$ python3 -q
>>> import numpy as np
>>> import numpy.linalg as la
>>> np.set_printoptions(precision=2, suppress=True, linewidth=120)
>>> def tidy(a):
...     return np.round(a, 2) + 0
... 
>>> K = np.loadtxt("test1.csv", delimiter=",")
>>> K
array([[ 0., -1.,  1.,  0., -4.,  3.],
       [ 1.,  0., -4.,  0., -1.,  1.],
       [-1.,  4.,  0.,  0., -1.,  1.],
       [ 0.,  0.,  0.,  0., -3., -2.],
       [ 4.,  1.,  1.,  3.,  0.,  0.],
       [-3., -1., -1.,  2.,  0.,  0.]])
>>> x0 = np.array([3, 3, 0, 3, 1, 3])
>>> rhs = K @ x0
>>> c, lr = np.zeros(6), 1 / la.norm(K, 2) ** 2
>>> for i in range(250):
...     c -= lr * K.T @ (K @ c - rhs)
...     if i % 50 == 0: print(i, round(la.norm(K @ c - rhs), 2))
... 
0 8.4
50 0.0
100 0.0
150 0.0
200 0.0
>>> tidy(c)
array([3., 3., 0., 3., 1., 3.])
>>> x0 = np.array([-9, -6, 4, -3, 2, 4])
>>> tidy(la.eigvals(K).real)
array([0., 0., 0., 0., 0., 0.])
>>> Q = la.solve(np.eye(6) - K, np.eye(6) + K)
>>> tidy(Q @ Q.T)
array([[1., 0., 0., 0., 0., 0.],
       [0., 1., 0., 0., 0., 0.],
       [0., 0., 1., 0., 0., 0.],
       [0., 0., 0., 1., 0., 0.],
       [0., 0., 0., 0., 1., 0.],
       [0., 0., 0., 0., 0., 1.]])
>>> x0 = np.array([-3, 0, 1, -5, 1, -4])
>>> (K * x0).sum(axis=1)
array([-15., -12.,  -2.,   5., -26.,  -2.])
>>> la.norm(K @ x0) <= la.norm(K, 2) * la.norm(x0) + 1e-9
np.True_
>>> print(K * x0)
[[ -0.  -0.   1.  -0.  -4. -12.]
 [ -3.   0.  -4.  -0.  -1.  -4.]
 [  3.   0.   0.  -0.  -1.  -4.]
 [ -0.   0.   0.  -0.  -3.   8.]
 [-12.   0.   1. -15.   0.  -0.]
 [  9.  -0.  -1. -10.   0.  -0.]]
>>> K @ np.ones(6)
array([-1., -3.,  3., -5.,  9., -3.])
>>> K @ (2 * x0)
array([-30., -24.,  -4.,  10., -52.,  -4.])
>>> ang = np.radians(36)
>>> R = np.eye(6)
>>> R[0, 0] = R[5, 5] = np.cos(ang)
>>> R[0, 5], R[5, 0] = -np.sin(ang), np.sin(ang)
>>> tidy(R)
array([[ 0.81,  0.  ,  0.  ,  0.  ,  0.  , -0.59],
       [ 0.  ,  1.  ,  0.  ,  0.  ,  0.  ,  0.  ],
       [ 0.  ,  0.  ,  1.  ,  0.  ,  0.  ,  0.  ],
       [ 0.  ,  0.  ,  0.  ,  1.  ,  0.  ,  0.  ],
       [ 0.  ,  0.  ,  0.  ,  0.  ,  1.  ,  0.  ],
       [ 0.59,  0.  ,  0.  ,  0.  ,  0.  ,  0.81]])
>>> A2 = K @ R.T
>>> print(tidy(np.abs(A2 - K).max(axis=0)))
[1.76 0.   0.   0.   0.   2.35]
>>> tidy(la.det(R)), tidy(np.trace(R))
(np.float64(1.0), np.float64(5.62))
>>> np.allclose(K @ K.T, A2 @ A2.T)
True
>>> np.allclose(la.norm(K, axis=1), la.norm(A2, axis=1))
True
>>> tidy(A2)
array([[-1.76, -1.  ,  1.  ,  0.  , -4.  ,  2.43],
       [ 0.22,  0.  , -4.  ,  0.  , -1.  ,  1.4 ],
       [-1.4 ,  4.  ,  0.  ,  0.  , -1.  ,  0.22],
       [ 1.18,  0.  ,  0.  ,  0.  , -3.  , -1.62],
       [ 3.24,  1.  ,  1.  ,  3.  ,  0.  ,  2.35],
       [-2.43, -1.  , -1.  ,  2.  ,  0.  , -1.76]])
>>> tidy(la.svd(K, compute_uv=False)), tidy(la.svd(A2, compute_uv=False))
(array([5.57, 5.57, 4.27, 4.27, 3.28, 3.28]), array([5.57, 5.57, 4.27, 4.27, 3.28, 3.28]))
>>> A2 = la.inv(K)
>>> tidy(K @ A2)
array([[1., 0., 0., 0., 0., 0.],
       [0., 1., 0., 0., 0., 0.],
       [0., 0., 1., 0., 0., 0.],
       [0., 0., 0., 1., 0., 0.],
       [0., 0., 0., 0., 1., 0.],
       [0., 0., 0., 0., 0., 1.]])
>>> W0 = np.array([[0, 0, 2], [0, 0, 0], [0, 0, -2]])
>>> np.unravel_index(np.abs(W0).argmax(), W0.shape)
(np.int64(0), np.int64(2))
>>> print(tidy(la.norm(W0)))
2.83
>>> tidy(la.svd(W0, compute_uv=False))
array([2.83, 0.  , 0.  ])
>>> W0 - W0[0]
array([[ 0,  0,  0],
       [ 0,  0, -2],
       [ 0,  0, -4]])
>>> np.count_nonzero(W0)
np.int64(2)
>>> W0[3]
Traceback (most recent call last):
  File "<python-input-41>", line 1, in <module>
    W0[3]
    ~~^^^
IndexError: index 3 is out of bounds for axis 0 with size 3
>>> np.allclose(W0[:-1].T @ la.lstsq(W0[:-1].T, W0[-1])[0], W0[-1])
True
>>> tidy(W0 @ la.pinv(W0) @ W0)
array([[ 0.,  0.,  2.],
       [ 0.,  0.,  0.],
       [ 0.,  0., -2.]])
>>> np.abs(np.diag(la.qr(W0)[1])) > 1e-9
array([False, False,  True])
>>> tidy(np.trace(la.pinv(W0) @ W0))
np.float64(1.0)
>>> x0 = np.array([0, 2, -1])
>>> h1 = np.maximum(W0 @ x0, 0)
>>> tidy(np.tanh(W0 @ x0))
array([-0.96,  0.  ,  0.96])
>>> W0 * (h1 > 1e-9)[:, None]
array([[ 0,  0,  0],
       [ 0,  0,  0],
       [ 0,  0, -2]])
>>> h1
array([0, 0, 2])
>>> A2 = np.array([[0, -3, 1, -1], [5, -1, -3, -4], [-2, 1, 5, 4], [5, -2, 5, -3]])
>>> A2[-1] = A2[0]
>>> J = A2 + 0.02 * np.eye(4)
>>> J
array([[ 0.02, -3.  ,  1.  , -1.  ],
       [ 5.  , -0.98, -3.  , -4.  ],
       [-2.  ,  1.  ,  5.02,  4.  ],
       [ 0.  , -3.  ,  1.  , -0.98]])
>>> tidy(la.norm(J, 2) / la.norm(J))
np.float64(0.87)
>>> la.cond(J) > 100
np.True_
